$ ipython --no-banner

In [1]: import numpy as np

In [2]: np.set_printoptions(precision=1, suppress=True, linewidth=200, sign=" ")

In [3]: t = np.deg2rad(45)

In [4]: feats = np.eye(2)

In [5]: feats[np.ix_([1, 0], [1, 0])] = [[np.cos(t), -np.sin(t)], [np.sin(t), np.cos(t)]]

In [6]: print(feats)
[[ 0.7  0.7]
 [-0.7  0.7]]

In [7]: B = np.array([[-2, 0, 4], [-3, 0, -5]])

In [8]: print(B.T @ feats.T)
[[-3.5 -0.7]
 [ 0.   0. ]
 [-0.7 -6.4]]

In [9]: print(np.einsum("ij,ij->i", feats, feats))
[ 1.  1.]

In [10]: print(np.vstack([feats, B.T]).shape)
(5, 2)

In [11]: print(np.round(np.einsum("ij->j", feats), 1) + 0)
[ 0.   1.4]

In [12]: print(feats @ B)
[[-3.5  0.  -0.7]
 [-0.7  0.  -6.4]]

In [13]: W1 = np.array([[0, 0], [0, 1]])

In [14]: beta = np.array([3, 1])

In [15]: H = np.maximum(feats @ W1 + beta, 0)

In [16]: print(np.linalg.matrix_rank(H))
1

In [17]: Z = np.array([[3, -8, 8], [-3, 4, -1]])

In [18]: print(W1 @ Z)
[[ 0  0  0]
 [-3  4 -1]]

In [19]: print((H @ Z).round(6).argmax(axis=1))
[ 2  2]

In [20]: print(H @ Z)
[[  3.9 -17.2  22.3]
 [  3.9 -17.2  22.3]]

In [21]: M = np.load("block0.npy")

In [22]: print(M)
[[ 0  0  0  0  0  1]
 [ 0  1  0  0  0  0]
 [ 0  0  0  0  1  0]
 [ 0  0  1  0  0  0]
 [ 0  0  0  1  0  0]
 [ 1  0  0  0  0  0]]

In [23]: # 3 blocks once reordered

In [24]: print((M != 0).astype(int))
[[ 0  0  0  0  0  1]
 [ 0  1  0  0  0  0]
 [ 0  0  0  0  1  0]
 [ 0  0  1  0  0  0]
 [ 0  0  0  1  0  0]
 [ 1  0  0  0  0  0]]

In [25]: print((np.linalg.matrix_power((M != 0) + (M.T != 0) + np.eye(6), 6) > 0).astype(int))
[[ 1  0  0  0  0  1]
 [ 0  1  0  0  0  0]
 [ 0  0  1  1  1  0]
 [ 0  0  1  1  1  0]
 [ 0  0  1  1  1  0]
 [ 1  0  0  0  0  1]]

In [26]: print(np.round(np.linalg.det(M), 1))
-1.0

In [27]: print(np.sort(np.linalg.eigvals(M).real))
[-1.  -0.5 -0.5  1.   1.   1. ]
